% python3 -q
>>> import numpy as np
>>> np.set_printoptions(precision=2, suppress=True, linewidth=140, legacy="1.25")
>>> def rd(a):
...     return np.round(a, 2) + 0
... 
>>> rng = np.random.default_rng(131354)
>>> W0 = rng.normal(size=(29, 4))
>>> W0 = 5 * W0 / np.linalg.norm(W0, axis=1, keepdims=True)
>>> print(rd(W0))
[[-2.65 -2.74  3.06  1.04]
 [ 2.94  1.85  2.92 -2.09]
 [-0.36 -4.39 -2.18  0.92]
 [-0.34  2.   -2.66 -3.72]
 [ 0.55  0.77  0.84 -4.84]
 [ 2.1   2.5   3.68  0.87]
 [-2.81  0.45  0.31  4.1 ]
 [ 0.34 -3.41  3.53  0.87]
 [ 2.98  1.67  2.67 -2.49]
 [-1.2   4.34 -1.56 -1.5 ]
 [-0.75  3.58 -3.14 -1.34]
 [ 1.4  -3.17 -2.95  2.08]
 [ 2.26  4.27 -1.18 -0.52]
 [-2.8  -0.57  0.03  4.1 ]
 [ 0.91 -2.09 -1.6   4.15]
 [-1.33  0.05 -4.81 -0.24]
 [-2.28 -3.76  2.35  0.39]
 [ 0.29 -3.18 -3.56 -1.46]
 [ 3.6   2.38 -2.09 -1.4 ]
 [-3.89  0.71 -0.2  -3.05]
 [-1.65  1.72 -3.78 -2.24]
 [ 4.32 -0.97  0.53  2.26]
 [ 3.99 -0.55  0.77 -2.86]
 [-2.02  4.52 -0.61 -0.34]
 [ 1.55  0.67  1.13 -4.57]
 [ 1.27  3.97  2.61  0.9 ]
 [-0.09  3.7   2.86  1.75]
 [ 2.09  1.43  2.42  3.56]
 [ 0.78 -0.43 -4.8   1.06]]
>>> basis = W0[[2, 14]].astype(float)
>>> for _ in range(3):
...     labels = np.linalg.norm(W0[:, None] - basis, axis=-1).argmin(axis=1)
...     basis = np.array([W0[labels == j].mean(axis=0) for j in range(2)])
... 
>>> print(labels)
[0 1 0 0 0 1 1 0 1 1 1 0 1 1 0 0 0 0 1 0 0 1 0 1 0 1 1 1 0]
>>> print(np.abs(basis[1] - basis[0]).argmax())
1
>>> print(rd(basis))
[[-0.18 -1.19 -0.99 -0.83]
 [ 0.85  2.37  0.68  0.56]]
>>> d = np.linalg.norm(W0[:, None] - W0[None], axis=-1)
>>> print(np.linalg.matrix_rank(d ** 2))
5
>>> print(np.unravel_index(d.round(6).argmax(), d.shape))
(7, 10)
>>> print((d + 1e9 * np.eye(29)).round(6).argmin(axis=1))
[16  8 11 20 24 25 13 16  1 23  9  2 18  6 11 28  0  2 12 20  3 27  8  9  4 26 25  5 15]
>>> print(d.shape)
(29, 29)
>>> print(np.flatnonzero(d[21] < d.mean() / 2))
[21]
>>> print(rd(np.linalg.norm(W0, axis=1)))
[5. 5. 5. 5. 5. 5. 5. 5. 5. 5. 5. 5. 5. 5. 5. 5. 5. 5. 5. 5. 5. 5. 5. 5. 5. 5. 5. 5. 5.]
>>> F = np.load("a.npy")
>>> print(F)
[[ 3.  3.  0.  0.]
 [ 1.  3.  0.  0.]
 [ 0.  0. -3. -1.]
 [ 0.  0. -3.  2.]]
>>> proj = np.triu(np.array([[1, 0, -3, 2], [-2, -2, -3, 2], [2, -3, 2, -2], [2, -3, -2, 2]]), 1) + np.eye(4)
>>> other = proj @ F @ np.linalg.inv(proj)
>>> print(rd(np.poly(other)))
[  1.  -5.  -9.  60. -54.]
>>> print(proj @ F - F @ proj)
[[  0.   0.  21.  -5.]
 [  0.   0.  15.  -1.]
 [  0.   0.   6. -10.]
 [  0.   0.   0.  -6.]]
>>> print(rd(np.linalg.det(other)))
-54.0
>>> print(np.linalg.matrix_rank(other))
4
>>> print(np.trace(other), np.trace(F))
5.0 5.0
>>> vec = np.array([0, -2, 3, 2])
>>> rhs = F @ vec
>>> beta, lr = np.zeros(4), 1 / np.linalg.norm(F, 2) ** 2
>>> for i in range(15):
...     beta -= lr * F.T @ (F @ beta - rhs)
...     if i % 5 == 0: print(i, round(np.linalg.norm(F @ beta - rhs), 2))
... 
0 5.72
5 2.11
10 1.08
>>> print(rd(beta))
[-0.43 -1.69  2.96  1.82]
>>> print(np.kron(np.eye(2, dtype=int), F))
[[ 3.  3.  0.  0.  0.  0.  0.  0.]
 [ 1.  3.  0.  0.  0.  0.  0.  0.]
 [ 0.  0. -3. -1.  0.  0. -0. -0.]
 [ 0.  0. -3.  2.  0.  0. -0.  0.]
 [ 0.  0.  0.  0.  3.  3.  0.  0.]
 [ 0.  0.  0.  0.  1.  3.  0.  0.]
 [ 0.  0. -0. -0.  0.  0. -3. -1.]
 [ 0.  0. -0.  0.  0.  0. -3.  2.]]
>>> print(np.einsum("ij,ji->", F, F))
43.0
>>> print(rd(np.linalg.eigvals(F)))
[ 4.73  1.27 -3.54  2.54]
>>> print(np.einsum("ii->", F))
5.0
>>> print(rd(np.linalg.det(F[::-1])))
-54.0
>>> print(rd(np.linalg.det(2 * F)), rd(np.linalg.det(F)))
-864.0 -54.0
>>> K = np.load("layer12.npy")
>>> print(K)
[[-3 -2 -1]
 [ 0  1  2]
 [ 3  4  5]
 [ 6  7  8]
 [ 9 10 11]]
>>> Uu, sv, Vh = np.linalg.svd(K)
>>> vecs = Vh[:(sv > 1e-8).sum()]
>>> vec = K[2] + 5 * K[0] + rng.integers(2) * np.eye(3)[1]
>>> print(vec)
[-12.  -5.   0.]
>>> print(np.linalg.matrix_rank(np.vstack([K, vec])))
3
>>> print(rd(np.linalg.norm(vec - vecs.T @ vecs @ vec)))
0.82
>>> print(rd(vecs.T @ vecs))
[[ 0.83  0.33 -0.17]
 [ 0.33  0.33  0.33]
 [-0.17  0.33  0.83]]
>>> J = np.array([[0, 1, 0, 1, 0, 1],
...     [1, 2, 1, 2, 1, 2],
...     [0, 0, 0, 0, 0, 0],
...     [0, 1, 0, 1, 0, 1],
...     [1, 2, 1, 2, 1, 2],
...     [0, 0, 0, 0, 0, 0]])
>>> Uu, sv, Vh = np.linalg.svd(J)
>>> print(rd(sv))
[5.91 1.01 0.   0.   0.   0.  ]
>>> print(np.argmax(sv[:-1] / (sv[1:] + 1e-6)) + 1)
2
>>> other = Uu[:, :2] @ np.diag(sv[:2]) @ Vh[:2]
>>> print(rd(other))
[[0. 1. 0. 1. 0. 1.]
 [1. 2. 1. 2. 1. 2.]
 [0. 0. 0. 0. 0. 0.]
 [0. 1. 0. 1. 0. 1.]
 [1. 2. 1. 2. 1. 2.]
 [0. 0. 0. 0. 0. 0.]]
>>> print(rd(np.linalg.norm(J - other, 2)), rd(sv[2]))
0.0 0.0
>>> print(rd(np.abs(J - other).max()))
0.0
>>> print(np.linalg.matrix_rank(other))
2
>>> print((J + J.T) / 2)
[[0.  1.  0.  0.5 0.5 0.5]
 [1.  2.  0.5 1.5 1.5 1. ]
 [0.  0.5 0.  0.  0.5 0. ]
 [0.5 1.5 0.  1.  1.  0.5]
 [0.5 1.5 0.5 1.  1.  1. ]
 [0.5 1.  0.  0.5 1.  0. ]]
>>> print(J @ J)
[[1 3 1 3 1 3]
 [3 9 3 9 3 9]
 [0 0 0 0 0 0]
 [1 3 1 3 1 3]
 [3 9 3 9 3 9]
 [0 0 0 0 0 0]]
>>> print(rd(np.linalg.det(J)))
0.0
>>> print((J - J.T) / 2)
[[ 0.   0.   0.   0.5 -0.5  0.5]
 [ 0.   0.   0.5  0.5 -0.5  1. ]
 [ 0.  -0.5  0.   0.  -0.5  0. ]
 [-0.5 -0.5  0.   0.  -1.   0.5]
 [ 0.5  0.5  0.5  1.   0.   1. ]
 [-0.5 -1.   0.  -0.5 -1.   0. ]]
>>> print(np.linalg.matrix_power(J, 3))
[[ 4 12  4 12  4 12]
 [12 36 12 36 12 36]
 [ 0  0  0  0  0  0]
 [ 4 12  4 12  4 12]
 [12 36 12 36 12 36]
 [ 0  0  0  0  0  0]]
>>> Uu, sv, Vh = np.linalg.svd(J, full_matrices=False)
>>> print((sv > 1e-8).sum())
2
>>> print(np.allclose(Uu * sv @ Vh, J))
True
>>> print(rd(Vh @ Vh.T))
[[1. 0. 0. 0. 0. 0.]
 [0. 1. 0. 0. 0. 0.]
 [0. 0. 1. 0. 0. 0.]
 [0. 0. 0. 1. 0. 0.]
 [0. 0. 0. 0. 1. 0.]
 [0. 0. 0. 0. 0. 1.]]
>>> print(rd(Uu.T @ Uu))
[[1. 0. 0. 0. 0. 0.]
 [0. 1. 0. 0. 0. 0.]
 [0. 0. 1. 0. 0. 0.]
 [0. 0. 0. 1. 0. 0.]
 [0. 0. 0. 0. 1. 0.]
 [0. 0. 0. 0. 0. 1.]]
>>> print(np.abs(Uu[:, 0]).round(6).argmax())
1
>>> print(rd(np.abs(Vh[0])))
[0.22 0.53 0.22 0.53 0.22 0.53]
>>> print(rd(sv))
[5.91 1.01 0.   0.   0.   0.  ]
>>> print(rd(Uu.T @ J @ Vh.T))
[[5.91 0.   0.   0.   0.   0.  ]
 [0.   1.01 0.   0.   0.   0.  ]
 [0.   0.   0.   0.   0.   0.  ]
 [0.   0.   0.   0.   0.   0.  ]
 [0.   0.   0.   0.   0.   0.  ]
 [0.   0.   0.   0.   0.   0.  ]]
>>> print(rd(np.sqrt((sv ** 2).sum())), rd(np.linalg.norm(J)))
6.0 6.0
>>> def softmax(z):
...     e = np.exp(z - z.max(axis=-1, keepdims=True))
...     return e / e.sum(axis=-1, keepdims=True)
... 
>>> print(rd(softmax(J).sum(axis=1)))
[1. 1. 1. 1. 1. 1.]
>>> print(rd(softmax(J[3] + -3)))
[0.09 0.24 0.09 0.24 0.09 0.24]
>>> scores = J @ J.T / np.sqrt(6)
>>> print(rd(softmax(scores + np.triu(np.full(scores.shape, -np.inf), 1))))
[[1.   0.   0.   0.   0.   0.  ]
 [0.02 0.98 0.   0.   0.   0.  ]
 [0.33 0.33 0.33 0.   0.   0.  ]
 [0.18 0.6  0.05 0.18 0.   0.  ]
 [0.01 0.49 0.   0.01 0.49 0.  ]
 [0.17 0.17 0.17 0.17 0.17 0.17]]
>>> m1 = np.loadtxt("x.csv", delimiter=",")
>>> print(m1)
[[1.   0.5  0.25]
 [0.5  1.   0.5 ]
 [0.25 0.5  1.  ]]
>>> evals, vecs = np.linalg.eigh(m1)
>>> print(rd(np.linalg.eigvalsh(m1 @ m1)))
[0.17 0.56 3.4 ]
>>> print(rd(np.linalg.eigvalsh(m1 + 3 * np.eye(3))))
[3.41 3.75 4.84]
>>> print(np.abs(vecs[:, -1]).round(6).argmax())
1
>>> print(np.unique(evals.round(6) + 0, return_counts=True)[1])
[1 1 1]
>>> print(rd(evals.sum()), np.trace(m1))
3.0 3.0
>>> print(rd(vecs.T @ m1 @ vecs))
[[0.41 0.   0.  ]
 [0.   0.75 0.  ]
 [0.   0.   1.84]]
>>> print(rd(vecs.T @ vecs))
[[1. 0. 0.]
 [0. 1. 0.]
 [0. 0. 1.]]
>>> proj = np.triu(np.array([[-9, -3, 9], [7, 2, 4], [8, -4, -9]]), 1) + np.eye(3)
>>> other = proj @ m1 @ np.linalg.inv(proj)
>>> print(np.linalg.matrix_rank(other))
3
>>> print(rd(np.poly(other)))
[ 1.   -3.    2.44 -0.56]
>>> evals, vecs = np.linalg.eig(m1)
>>> print(rd(np.sort(np.linalg.eigvals(m1 @ m1))))
[0.17 0.56 3.4 ]
>>> print(rd(m1 @ vecs[:, 0] - evals[0] * vecs[:, 0]))
[0. 0. 0.]
>>> print(rd(np.prod(evals)))
0.56
>>> print(rd(np.sort(np.linalg.eigvals(np.linalg.inv(m1)))))
[0.54 1.33 2.46]
>>> A = np.load("run6.npy")
>>> print(A)
[[4 2 4 2]
 [0 1 0 1]
 [4 2 4 2]
 [0 1 0 1]]
>>> other = A / np.sqrt((A ** 2).mean(axis=1, keepdims=True))
>>> print(np.linalg.matrix_rank(other) == np.linalg.matrix_rank(A))
True
>>> print(np.linalg.matrix_rank(A - A.mean(axis=1, keepdims=True)))
1
>>> print(rd(other[3]))
[0.   1.41 0.   1.41]
>>> proj = np.triu(np.array([[5, 5, -1, -3], [4, 5, -3, 5], [1, 3, -3, -5], [5, -1, -5, -3]]), 1) + np.eye(4)
>>> other = proj @ A @ np.linalg.inv(proj)
>>> print(rd(np.linalg.det(other)))
0.0
>>> print(proj @ A - A @ proj)
[[ -4. -20.   6.  22.]
 [-12.  -1.  -9.  -6.]
 [  0. -25.  10.  17.]
 [  0.   0.   3.  -5.]]
>>> print(np.linalg.matrix_rank(other))
2
>>> print(other)
[[   0.    2.    6.   22.]
 [ -12.   60.  156.  444.]
 [   4.  -23.  -61. -181.]
 [   0.    1.    3.   11.]]
>>> Uu, sv, Vh = np.linalg.svd(other)
>>> vecs = Vh[:(sv > 1e-8).sum()]
>>> vec = other[1] + 5 * other[2] + rng.integers(2) * np.eye(4)[0]
>>> print(vec)
[   9.  -55. -149. -461.]
>>> print(rd(vecs.T @ vecs))
[[ 0.09 -0.14 -0.24  0.08]
 [-0.14  0.22  0.39 -0.04]
 [-0.24  0.39  0.7   0.05]
 [ 0.08 -0.04  0.05  0.99]]
>>> print(rd(np.diag(vecs.T @ vecs)))
[0.09 0.22 0.7  0.99]
>>> X = np.load("arr.npy")
>>> print(X)
[[ 4  0  3  3]
 [ 0 -4  0  0]
 [-5  0 -5 -4]
 [ 6  0  3  0]]
>>> r0 = np.array([2, 0, -1])
>>> print(np.polyval(r0, X[0]))
[31 -1 17 17]
>>> print(np.array([np.convolve(row, r0, "same") for row in X]))
[[ 0  2  6 -3]
 [-8  0  4  0]
 [ 0 -5 -8  5]
 [ 0  0  0 -3]]
>>> print(np.correlate(X[0], X[1], "full"))
[  0   0 -16   0 -12 -12   0]
>>> print(np.convolve(X[0], r0))
[ 8  0  2  6 -3 -3]
>>> print(X @ X)
[[ 19   0   6   0]
 [  0  16   0   0]
 [-19   0  -2   5]
 [  9   0   3   6]]
>>> print((np.linalg.matrix_power((X != 0) + (X.T != 0) + np.eye(4), 4) > 0).astype(int))
[[1 0 1 1]
 [0 1 0 0]
 [1 0 1 1]
 [1 0 1 1]]
>>> print((X != 0).astype(int))
[[1 0 1 1]
 [0 1 0 0]
 [1 0 1 1]
 [1 0 1 0]]
>>> print(rd(np.linalg.det(X)))
-84.0
>>> print(rd(np.sort(np.linalg.eigvals(X).real)))
[-4.   -2.31 -2.31  3.63]
>>> mat = np.load("m.npy")
>>> print(mat)
[[1.   0.5  0.25]
 [0.5  1.   0.5 ]
 [0.25 0.5  1.  ]]
>>> vec = np.array([-3, -2, 3])
>>> rhs = mat @ vec
>>> print(rhs)
[-3.25 -2.    1.25]
>>> print(rd(np.linalg.solve(mat.T, mat[1])))
[0. 1. 0.]
>>> print(rd(np.linalg.solve(mat, mat[:, 0])))
[1. 0. 0.]
>>> vec = np.array([5, 2, 7, -6])
>>> print(np.sign((W0 @ vec).round(6)))
[-1.  1. -1.  1.  1.  1. -1.  1.  1.  1. -1. -1.  1. -1. -1. -1. -1. -1.  1. -1. -1.  1.  1. -1.  1.  1.  1.  1. -1.]
>>> print(np.linalg.norm(W0 @ vec) <= np.linalg.norm(W0, 2) * np.linalg.norm(vec) + 1e-9)
True
>>> print(rd(W0 @ np.eye(4)[2]))
[ 3.06  2.92 -2.18 -2.66  0.84  3.68  0.31  3.53  2.67 -1.56 -3.14 -2.95 -1.18  0.03 -1.6  -4.81  2.35 -3.56 -2.09 -0.2  -3.78  0.53  0.77
 -0.61  1.13  2.61  2.86  2.42 -4.8 ]
